% python3 -q
>>> import numpy as np
>>> from numpy import linalg as LA
>>> np.set_printoptions(precision=3, suppress=True, linewidth=160, legacy="1.25")
>>> rng = np.random.default_rng(55756)
>>> lab = rng.integers(0, 3, 7)
>>> E = (lab[:, None] == lab) * -3 + np.eye(7)
>>> print(E)
[[-2.  0. -3.  0. -3.  0.  0.]
 [ 0. -2.  0. -3.  0.  0. -3.]
 [-3.  0. -2.  0. -3.  0.  0.]
 [ 0. -3.  0. -2.  0.  0. -3.]
 [-3.  0. -3.  0. -2.  0.  0.]
 [ 0.  0.  0.  0.  0. -2.  0.]
 [ 0. -3.  0. -3.  0.  0. -2.]]
>>> def softmax(z):
...     e = np.exp(z - z.max(axis=-1, keepdims=True))
...     return e / e.sum(axis=-1, keepdims=True)
... 
>>> print(softmax(E[2]))
[0.012 0.236 0.032 0.236 0.012 0.236 0.236]
>>> print(softmax(E[2] + 3))
[0.012 0.236 0.032 0.236 0.012 0.236 0.236]
>>> print(np.round(softmax(10 * E[2]), 3) + 0)
[0.   0.25 0.   0.25 0.   0.25 0.25]
>>> scores = E @ E.T / np.sqrt(7)
>>> print(np.round(softmax(scores), 3) + 0)
[[0.422 0.    0.289 0.    0.289 0.    0.   ]
 [0.    0.422 0.    0.289 0.    0.    0.289]
 [0.289 0.    0.422 0.    0.289 0.    0.   ]
 [0.    0.289 0.    0.422 0.    0.    0.289]
 [0.289 0.    0.289 0.    0.422 0.    0.   ]
 [0.095 0.095 0.095 0.095 0.095 0.43  0.095]
 [0.    0.289 0.    0.289 0.    0.    0.422]]
>>> print(np.round(softmax(scores)[2] @ E, 3) + 0)
[-2.71  -0.001 -2.577 -0.001 -2.71   0.    -0.001]
>>> print(np.round(softmax(scores + np.triu(np.full(scores.shape, -np.inf), 1)), 3) + 0)
[[1.    0.    0.    0.    0.    0.    0.   ]
 [0.    1.    0.    0.    0.    0.    0.   ]
 [0.407 0.    0.593 0.    0.    0.    0.   ]
 [0.    0.406 0.    0.593 0.    0.    0.   ]
 [0.289 0.    0.289 0.    0.422 0.    0.   ]
 [0.105 0.105 0.105 0.105 0.105 0.476 0.   ]
 [0.    0.289 0.    0.289 0.    0.    0.422]]
>>> print(round(float(LA.eigvalsh(E).min()), 3))
-8.0
>>> print([round(float(LA.det(E[:i, :i])), 2) + 0 for i in range(1, 8)])
[-2.0, 4.0, 10.0, 25.0, 40.0, -80.0, -128.0]
>>> A2 = np.array([[-1], [0]])
>>> arr = np.block([[np.zeros((2, 2)), A2], [A2.T, np.zeros((1, 1))]])
>>> print(arr)
[[ 0.  0. -1.]
 [ 0.  0.  0.]
 [-1.  0.  0.]]
>>> print(round(float(LA.det(arr[::-1])), 3))
0.0
>>> print(np.round(LA.det(arr.T), 3))
0.0
>>> print(np.einsum("ij,ji->", arr, arr))
2.0
>>> evals, evecs = LA.eigh(arr)
>>> x = np.array([0, 1, 1])
>>> print(np.round(evecs * np.abs(evals) @ evecs.T, 3) + 0)
[[1. 0. 0.]
 [0. 0. 0.]
 [0. 0. 1.]]
>>> print((np.sign(evecs[:, -1].round(6)) == np.sign(evecs[0, -1].round(6))).astype(int))
[1 0 0]
>>> print(x @ arr @ x / (x @ x), evals[0], evals[-1])
0.0 -1.0 1.0
>>> print(np.abs(arr).sum(axis=1).max(), np.abs(evals).max())
1.0 1.0
>>> print(np.abs(np.diag(LA.qr(arr)[1])) > 1e-9)
[ True False  True]
>>> print(np.unique(arr.round(6), axis=0).shape)
(3, 3)
>>> print(np.allclose(arr[:-1].T @ LA.lstsq(arr[:-1].T, arr[-1])[0], arr[-1]))
False
>>> print(LA.lstsq(arr[:-1].T, arr[-1])[2])
1
>>> print(np.round(np.trace(LA.pinv(arr) @ arr), 3))
2.0
>>> left, s, Vt = LA.svd(arr)
>>> print(s)
[1. 1. 0.]
>>> A2 = left[:, :2] @ np.diag(s[:2]) @ Vt[:2]
>>> print(round(LA.norm(arr - A2, 2), 3), s[2])
0.0 0.0
>>> print(LA.matrix_rank(A2))
2
>>> print([round(float(x), 3) for x in LA.svd(arr, compute_uv=False)[:3]])
[1.0, 1.0, 0.0]
>>> print(round(float(LA.norm(arr, 2) / LA.norm(arr)), 3))
0.707
>>> print(LA.matrix_rank(arr, rtol=0.1))
2
>>> print(np.argsort(-LA.norm(arr, axis=0).round(6), kind="stable")[:3])
[0 2 1]
>>> print(LA.cond(arr) > 100)
True
>>> K = np.triu(rng.random((4, 4)) < 0.6, 1).astype(int)
>>> K = K + K.T
>>> print(K)
[[0 1 1 1]
 [1 0 0 1]
 [1 0 0 1]
 [1 1 1 0]]
>>> lab = rng.permutation(4)
>>> print(lab)
[3 1 2 0]
>>> A2 = K[lab][:, lab]
>>> print(A2)
[[0 1 1 1]
 [1 0 0 1]
 [1 0 0 1]
 [1 1 1 0]]
>>> print(np.allclose(A2, K))
True
>>> print(np.round(LA.det(A2), 3), np.round(LA.det(K[lab]), 3))
0.0 0.0
>>> print(np.diag(A2))
[0 0 0 0]
>>> f = np.array([1, 3, 1, 0, 0, 0, 2, 1]) + 0.5
>>> X = np.eye(8) - 2 * np.outer(f, f) / (f @ f)
>>> print(X)
[[ 0.827 -0.404 -0.173 -0.058 -0.058 -0.058 -0.288 -0.173]
 [-0.404  0.058 -0.404 -0.135 -0.135 -0.135 -0.673 -0.404]
 [-0.173 -0.404  0.827 -0.058 -0.058 -0.058 -0.288 -0.173]
 [-0.058 -0.135 -0.058  0.981 -0.019 -0.019 -0.096 -0.058]
 [-0.058 -0.135 -0.058 -0.019  0.981 -0.019 -0.096 -0.058]
 [-0.058 -0.135 -0.058 -0.019 -0.019  0.981 -0.096 -0.058]
 [-0.288 -0.673 -0.288 -0.096 -0.096 -0.096  0.519 -0.288]
 [-0.173 -0.404 -0.173 -0.058 -0.058 -0.058 -0.288  0.827]]
>>> f = np.array([7, 7])
>>> print(np.convolve(X[1], f))
[-2.827 -2.423 -2.423 -3.769 -1.885 -1.885 -5.654 -7.538 -2.827]
>>> print(np.cross(X[1, :3], X[6, :3]))
[-0.288  0.     0.288]
>>> print(np.count_nonzero(X))
64
>>> print(X.sum(axis=1))
[-0.385 -2.231 -0.385  0.538  0.538  0.538 -1.308 -0.385]
>>> print(LA.matrix_rank(X))
8
>>> print(np.round(LA.norm(X), 3))
2.828
>>> print(LA.svd(X, compute_uv=False))
[1. 1. 1. 1. 1. 1. 1. 1.]
>>> print(X - X[0])
[[ 0.     0.     0.     0.     0.     0.     0.     0.   ]
 [-1.231  0.462 -0.231 -0.077 -0.077 -0.077 -0.385 -0.231]
 [-1.     0.     1.     0.     0.     0.     0.     0.   ]
 [-0.885  0.269  0.115  1.038  0.038  0.038  0.192  0.115]
 [-0.885  0.269  0.115  0.038  1.038  0.038  0.192  0.115]
 [-0.885  0.269  0.115  0.038  0.038  1.038  0.192  0.115]
 [-1.115 -0.269 -0.115 -0.038 -0.038 -0.038  0.808 -0.115]
 [-1.     0.     0.     0.     0.     0.     0.     1.   ]]
>>> evals, evecs = LA.eigh(X)
>>> x = np.array([1, -2, 3, 0, 0, 3, -1, -1])
>>> print(round(float(np.abs(X).sum(axis=1).max()), 3), round(np.abs(evals).max(), 3))
2.346 1.0
>>> print(LA.eigvalsh(X[1:, 1:]))
[-0.827  1.     1.     1.     1.     1.     1.   ]
>>> print(round(float(x @ X @ x / (x @ x)), 3), evals[0], np.round(evals[-1], 3))
0.962 -1.0 1.0
>>> print(evecs * np.maximum(evals, 0) @ evecs.T)
[[ 0.913 -0.202 -0.087 -0.029 -0.029 -0.029 -0.144 -0.087]
 [-0.202  0.529 -0.202 -0.067 -0.067 -0.067 -0.337 -0.202]
 [-0.087 -0.202  0.913 -0.029 -0.029 -0.029 -0.144 -0.087]
 [-0.029 -0.067 -0.029  0.99  -0.01  -0.01  -0.048 -0.029]
 [-0.029 -0.067 -0.029 -0.01   0.99  -0.01  -0.048 -0.029]
 [-0.029 -0.067 -0.029 -0.01  -0.01   0.99  -0.048 -0.029]
 [-0.144 -0.337 -0.144 -0.048 -0.048 -0.048  0.76  -0.144]
 [-0.087 -0.202 -0.087 -0.029 -0.029 -0.029 -0.144  0.913]]
>>> print(np.round(evecs * np.abs(evals) @ evecs.T, 3) + 0)
[[1. 0. 0. 0. 0. 0. 0. 0.]
 [0. 1. 0. 0. 0. 0. 0. 0.]
 [0. 0. 1. 0. 0. 0. 0. 0.]
 [0. 0. 0. 1. 0. 0. 0. 0.]
 [0. 0. 0. 0. 1. 0. 0. 0.]
 [0. 0. 0. 0. 0. 1. 0. 0.]
 [0. 0. 0. 0. 0. 0. 1. 0.]
 [0. 0. 0. 0. 0. 0. 0. 1.]]
